% python3 -q
>>> import numpy as np
>>> from numpy import linalg as LA
>>> np.set_printoptions(suppress=True, linewidth=120)
>>> X = np.load("m.npy")
>>> X
array([[  0.9,   0.9,  -0.6,   0.8],
       [  4. , -18. , -18. ,  15. ],
       [  0.4,  -0.8,  -1.8,   0.2],
       [ -0.1,  -1.8,  -1.4,   0. ],
       [  0.3,  -0.5,  -0.1,  -2.1],
       [ -1.1,  -0.9,   1.7,   0.5],
       [  0.1,  -2.3,   2.1,  -0.6],
       [  0. ,   0. ,  -0.8,  -0.3],
       [ -1.5,   2.1,  -1. ,  -0.5],
       [  0.6,  -0.6,  -1.4,   0. ],
       [ -0.1,   0.3,  -0.1,   0.7],
       [  1.5,  -2.3,  -0.9,  -0.4],
       [  0.6,   0.6,   1.2,   0.6],
       [ -1.5,  -0.1,   0.6,  -1.5],
       [  0. ,  -0.5,   2.5,  -0.1],
       [  0.3,  -0.3,   0.2,   0.2],
       [  0.5,   0.1,  -1.1,  -1.1],
       [  0.1,   0.8,   2.1,   0.8]])
>>> z = X[:, 3] > np.median(X[:, 3])
>>> f = X[z].mean(axis=0) - X[~z].mean(axis=0)
>>> round((((X - X.mean(axis=0)) @ f > 0) == z).mean(), 2)
np.float64(0.61)
>>> ((X - X.mean(axis=0)) @ f > 0).astype(int)
array([0, 1, 0, 0, 0, 0, 0, 0, 0, 0, 0, 0, 0, 0, 0, 0, 0, 0])
>>> np.argsort(-np.abs(f).round(6), kind="stable")
array([3, 2, 1, 0])
>>> m1 = np.load("out13.npy")
>>> m1
array([[ 3,  3,  3,  3],
       [ 3,  6,  6,  6],
       [ 3,  6,  9,  9],
       [ 3,  6,  9, 12]])
>>> w, V = LA.eigh(m1)
>>> x0 = np.array([0, 1, 0, 1])
>>> np.round(LA.eigvalsh(m1[1:, 1:]), 2)
array([ 0.97,  2.36, 23.68])
>>> x0 @ m1 @ x0
np.int64(30)
>>> A2 = m1[0, 0] * m1[1:] - np.outer(m1[1:, 0], m1[0])
>>> A2
array([[ 0,  9,  9,  9],
       [ 0,  9, 18, 18],
       [ 0,  9, 18, 27]])
>>> LA.matrix_rank(A2), LA.matrix_rank(m1)
(np.int64(3), np.int64(4))
>>> round(float(LA.norm(A2, 2)), 2)
45.44
>>> np.round(LA.norm(A2, axis=1), 2)
array([15.59, 27.  , 33.67])
>>> np.round(LA.norm(A2, axis=0), 2)
array([ 0.  , 15.59, 27.  , 33.67])
>>> LA.norm(A2, axis=1).argmax()
np.int64(2)
>>> round(LA.norm(A2[1], 1), 2), round(LA.norm(A2[1], np.inf), 2)
(np.float64(45.0), np.float64(18.0))
>>> x0 = np.ones(4)
>>> for _ in range(5):
...     x0 = m1 @ x0
...     x0 /= LA.norm(x0)
...     print(round(x0 @ m1 @ x0, 2))
... 
24.84
24.87
24.87
24.87
24.87
>>> round(float(LA.eigvalsh(m1)[-1]), 2)
24.87
>>> K = np.load("data.npy")
>>> K
array([[ 4,  4,  0, 11],
       [ 4,  1,  0, 12],
       [ 2,  3,  0, 11],
       [ 6,  3,  0, 11],
       [ 6,  1,  0, 11],
       [ 2,  0,  0, 13],
       [ 4,  7,  0, 10],
       [ 2,  0,  0, 13],
       [ 4,  7,  0, 10],
       [ 2,  4,  0, 11],
       [ 4,  1,  0, 12],
       [ 6,  4,  0, 10],
       [ 4,  3,  0, 11],
       [ 2,  1,  0, 12],
       [ 4,  5,  0, 10],
       [ 2,  0,  0, 13],
       [ 2,  0,  0, 13],
       [ 6,  8,  2,  9],
       [ 6,  7,  2,  9],
       [ 2,  5,  0, 11]])
>>> x0 = np.array([1, -1, 2, 3])
>>> y = K @ x0
>>> np.round(LA.solve(K.T @ K, K.T @ y), 2)
array([ 1., -1.,  2.,  3.])
>>> rng = np.random.default_rng(99143)
>>> y = y + 0.05 * rng.normal(size=20)
>>> y.round(2)
array([33.07, 39.05, 32.  , 36.07, 37.98, 40.98, 27.  , 40.98, 27.01, 30.98, 38.98, 31.93, 33.99, 37.12, 29.  , 41.06,
       41.01, 28.96, 30.04, 30.04])
>>> beta, *_ = LA.lstsq(K, y)
>>> [round(float(LA.norm(LA.solve(K.T @ K + lam * np.eye(4), K.T @ y))), 2) for lam in (0, 1, 10, 100)]
[3.88, 3.68, 3.24, 2.88]
>>> round(float(LA.norm(y - K @ beta)), 2)
0.19
>>> Xs = K - K.mean(axis=0)
>>> V = LA.svd(Xs)[2][:1]
>>> A2 = Xs - Xs @ V.T @ V
>>> np.round((Xs @ V.T).std(axis=0), 2)
array([3.02])
>>> np.round(A2.std(axis=0), 2)
array([1.2 , 0.56, 0.48, 0.27])
>>> np.round(np.cov(Xs @ V.T, rowvar=False), 2)
np.float64(9.57)
>>> mat = np.loadtxt("a.csv", delimiter=",")
>>> mat
array([[ 1., -1.],
       [ 1.,  0.]])
>>> x0 = np.array([3, 0])
>>> y = mat @ x0
>>> beta, lr = np.zeros(2), 1 / LA.norm(mat, 2) ** 2
>>> for i in range(150):
...     beta -= lr * mat.T @ (mat @ beta - y)
...     if i % 50 == 0: print(i, round(LA.norm(mat @ beta - y), 2))
... 
0 0.83
50 0.0
100 0.0
>>> beta.round(2) + 0
array([3., 0.])
>>> np.round(LA.cond(mat), 2)
np.float64(2.62)
>>> F = np.loadtxt("x.csv", delimiter=",")
>>> F
array([[1.  , 0.7 , 0.49, 0.34, 0.24],
       [0.7 , 1.  , 0.7 , 0.49, 0.34],
       [0.49, 0.7 , 1.  , 0.7 , 0.49],
       [0.34, 0.49, 0.7 , 1.  , 0.7 ],
       [0.24, 0.34, 0.49, 0.7 , 1.  ]])
>>> w, V = LA.eigh(F)
>>> np.round(LA.eigvalsh(F @ F), 2)
array([0.04, 0.06, 0.19, 1.03, 9.61])
>>> np.abs(V[:, -1]).round(6).argmax()
np.int64(2)
>>> (w > 1e-8).sum(), (w < -1e-8).sum()
(np.int64(5), np.int64(0))
>>> x0 = np.array([2, 0, 7, 9, 6])
>>> np.einsum("ij,j->i", F, x0)
array([ 9.93, 12.75, 17.22, 18.78, 16.21])
>>> LA.norm(F @ x0) <= LA.norm(F, 2) * LA.norm(x0) + 1e-9
np.True_
>>> F @ np.ones(5)
array([2.77, 3.23, 3.38, 3.23, 2.77])
>>> q = F.astype(float).copy()
>>> for j in range(5):
...     q[:, j] -= q[:, :j] @ (q[:, :j].T @ q[:, j])
...     q[:, j] /= LA.norm(q[:, j])
... 
>>> np.round(q.T @ F, 2) + 0
array([[1.38, 1.44, 1.32, 1.11, 0.87],
       [0.  , 0.5 , 0.68, 0.68, 0.56],
       [0.  , 0.  , 0.49, 0.64, 0.6 ],
       [0.  , 0.  , 0.  , 0.47, 0.55],
       [0.  , 0.  , 0.  , 0.  , 0.42]])
>>> np.round(q.T @ q, 2) + 0
array([[1., 0., 0., 0., 0.],
       [0., 1., 0., 0., 0.],
       [0., 0., 1., 0., 0.],
       [0., 0., 0., 1., 0.],
       [0., 0., 0., 0., 1.]])
>>> A2 = np.array([[2, -1, -1], [0, -1, -1], [-1, -1, 0], [-2, -2, 1], [-1, 0, 2]])
>>> LA.matrix_rank(np.vstack([F, A2.T]))
np.int64(5)
>>> np.vstack([F, A2.T]).shape
(8, 5)
>>> np.round(np.einsum("ij,ij->i", F, F), 2)
array([1.9 , 2.34, 2.46, 2.34, 1.9 ])
>>> A2 @ F
Traceback (most recent call last):
  File "<python-input-70>", line 1, in <module>
    A2 @ F
    ~~~^~~
ValueError: matmul: Input operand 1 has a mismatch in its core dimension 0, with gufunc signature (n?,k),(k,m?)->(n?,m?) (size 5 is different from 3)
>>> LA.matrix_rank(F @ A2)
np.int64(3)
>>> def softmax(z):
...     e = np.exp(z - z.max(axis=-1, keepdims=True))
...     return e / e.sum(axis=-1, keepdims=True)
... 
>>> np.round(softmax(F[1] + -2), 2)
array([0.21, 0.28, 0.21, 0.17, 0.14])
>>> att = F @ F.T / np.sqrt(5)
>>> softmax(att).round(6).argmax(axis=1)
array([1, 1, 2, 3, 3])
>>> np.round(softmax(att), 2)
array([[0.22, 0.23, 0.21, 0.18, 0.16],
       [0.2 , 0.23, 0.22, 0.19, 0.16],
       [0.17, 0.21, 0.23, 0.21, 0.17],
       [0.16, 0.19, 0.22, 0.23, 0.2 ],
       [0.16, 0.18, 0.21, 0.23, 0.22]])
>>> np.round(softmax(att)[1] @ F, 2)
array([0.57, 0.67, 0.69, 0.64, 0.53])
>>> feats = np.array([[0, 1, 0, 0], [0, 0, 0, 1], [1, 0, 0, 0], [0, 0, 1, 0]])
>>> # keeps lengths
>>> x0 = np.array([0, 2, 2, 0])
>>> feats.T @ (feats @ x0)
array([0, 2, 2, 0])
>>> 4 - LA.matrix_rank(feats - np.eye(4), tol=1e-8)
np.int64(1)
>>> np.round(np.sort(np.abs(np.degrees(np.angle(LA.eigvals(feats))))), 2)
array([  0.,  90.,  90., 180.])
>>> theta = np.radians(36)
>>> r_ = np.eye(4)
>>> r_[2, 2] = r_[1, 1] = np.cos(theta)
>>> r_[2, 1], r_[1, 2] = -np.sin(theta), np.sin(theta)
>>> r_.round(2)
array([[ 1.  ,  0.  ,  0.  ,  0.  ],
       [ 0.  ,  0.81,  0.59,  0.  ],
       [ 0.  , -0.59,  0.81,  0.  ],
       [ 0.  ,  0.  ,  0.  ,  1.  ]])
>>> A2 = feats @ r_.T
>>> np.allclose(LA.norm(feats, axis=1), LA.norm(A2, axis=1))
True
>>> LA.matrix_power(feats, 100)
array([[1, 0, 0, 0],
       [0, 1, 0, 0],
       [0, 0, 1, 0],
       [0, 0, 0, 1]])
>>> LA.matrix_power(feats, 2)
array([[0, 0, 0, 1],
       [0, 0, 1, 0],
       [0, 1, 0, 0],
       [1, 0, 0, 0]])
>>> feats.sum(axis=1)
array([1, 1, 1, 1])
>>> pr = np.eye(4)[2]
>>> for _ in range(4):
...     pr = pr @ feats
...     print(pr.round(2))
... 
[1. 0. 0. 0.]
[0. 1. 0. 0.]
[0. 0. 0. 1.]
[0. 0. 1. 0.]
>>> cent = np.sign(np.array([[-3, 0, 1, 0], [-3, -3, 0, -1], [-2, 0, -3, 1], [3, 1, -2, 1]]))
>>> A2 = (np.tril(cent, -1) + np.eye(4)) @ (np.triu(cent, 1) + np.eye(4))
>>> w = np.array([-4, 1, 8, -9])
>>> A = np.rint(A2 * w @ LA.inv(A2)) + 0
>>> A
array([[ 20.,  12.,   0., -12.],
       [-29., -21.,  10.,  22.],
       [  5.,   5.,  -9.,  -5.],
       [ -5.,  -5.,  10.,   6.]])
>>> theta = np.radians(135)
>>> r_ = np.eye(4)
>>> r_[2, 2] = r_[0, 0] = np.cos(theta)
>>> r_[2, 0], r_[0, 2] = -np.sin(theta), np.sin(theta)
>>> r_.round(2)
array([[-0.71,  0.  ,  0.71,  0.  ],
       [ 0.  ,  1.  ,  0.  ,  0.  ],
       [-0.71,  0.  , -0.71,  0.  ],
       [ 0.  ,  0.  ,  0.  ,  1.  ]])
>>> A2 = A @ r_.T
>>> A2.round(2)
array([[-14.14,  12.  , -14.14, -12.  ],
       [ 27.58, -21.  ,  13.44,  22.  ],
       [ -9.9 ,   5.  ,   2.83,  -5.  ],
       [ 10.61,  -5.  ,  -3.54,   6.  ]])
>>> np.round(LA.svd(A, compute_uv=False), 2), np.round(LA.svd(A2, compute_uv=False), 2)
(array([52.38, 12.3 ,  1.08,  0.42]), array([52.38, 12.3 ,  1.08,  0.42]))
>>> q, r_ = LA.qr(A2)
>>> q.round(2)
array([[-0.41, -0.43, -0.8 ,  0.1 ],
       [ 0.81,  0.24, -0.53,  0.1 ],
       [-0.29,  0.55, -0.05,  0.78],
       [ 0.31, -0.68,  0.28,  0.61]])
>>> np.round(abs(r_[0, 0]), 2), round(LA.norm(A2[:, 0]), 2)
(np.float64(34.22), np.float64(34.22))
>>> q.shape, r_.shape
((4, 4), (4, 4))
>>> np.round(q.T @ q, 2) + 0
array([[1., 0., 0., 0.],
       [0., 1., 0., 0.],
       [0., 0., 1., 0.],
       [0., 0., 0., 1.]])
>>> round(float(np.trace(q @ q.T)), 2)
4.0
>>> np.round(q @ r_, 2)
array([[-14.14,  12.  , -14.14, -12.  ],
       [ 27.58, -21.  ,  13.44,  22.  ],
       [ -9.9 ,   5.  ,   2.83,  -5.  ],
       [ 10.61,  -5.  ,  -3.54,   6.  ]])
>>> P = np.triu(np.array([[1, 2, 2, 0], [-2, 0, -2, -1], [-1, 0, 0, -1], [-1, 1, 2, 2]]), 1) + np.eye(4)
>>> A2 = P @ q @ LA.inv(P)
>>> np.round(np.poly(A2), 2) + 0
array([ 1.  , -0.38,  0.  ,  0.38, -1.  ])
>>> dist = LA.norm(X[:, None] - X[None], axis=-1)
>>> (dist + 1e9 * np.eye(18)).round(6).argmin(axis=1)
array([10,  3,  9,  2, 16, 14, 14, 16,  7,  2, 15,  3, 17,  4,  5, 10,  7, 12])
>>> dist.mean(axis=1).argmax()
np.int64(1)
>>> E = np.load("block1.npy")
>>> E
array([[0, 0, 0, 0, 0],
       [0, 0, 0, 1, 1],
       [0, 0, 0, 1, 0],
       [0, 1, 1, 0, 1],
       [0, 1, 0, 1, 0]])
>>> r = LA.matrix_rank(E)
>>> r
np.int64(4)
>>> N = LA.svd(E)[2][r:].T
>>> N @ N.T
array([[1., 0., 0., 0., 0.],
       [0., 0., 0., 0., 0.],
       [0., 0., 0., 0., 0.],
       [0., 0., 0., 0., 0.],
       [0., 0., 0., 0., 0.]])
>>> np.allclose(E @ N, 0)
True
>>> [int(LA.matrix_rank(E[:i])) for i in range(1, len(E) + 1)]
[0, 1, 2, 3, 4]
>>> N[:, 0] / N[np.abs(N[:, 0]).round(6).argmax(), 0]
array([1., 0., 0., 0., 0.])
>>> LA.matrix_rank(E.T @ E), LA.matrix_rank(E @ E.T)
(np.int64(4), np.int64(4))
>>> [int(LA.matrix_rank(E[:, :j + 1])) for j in range(5)]
[0, 1, 2, 3, 4]
>>> N.shape
(5, 1)
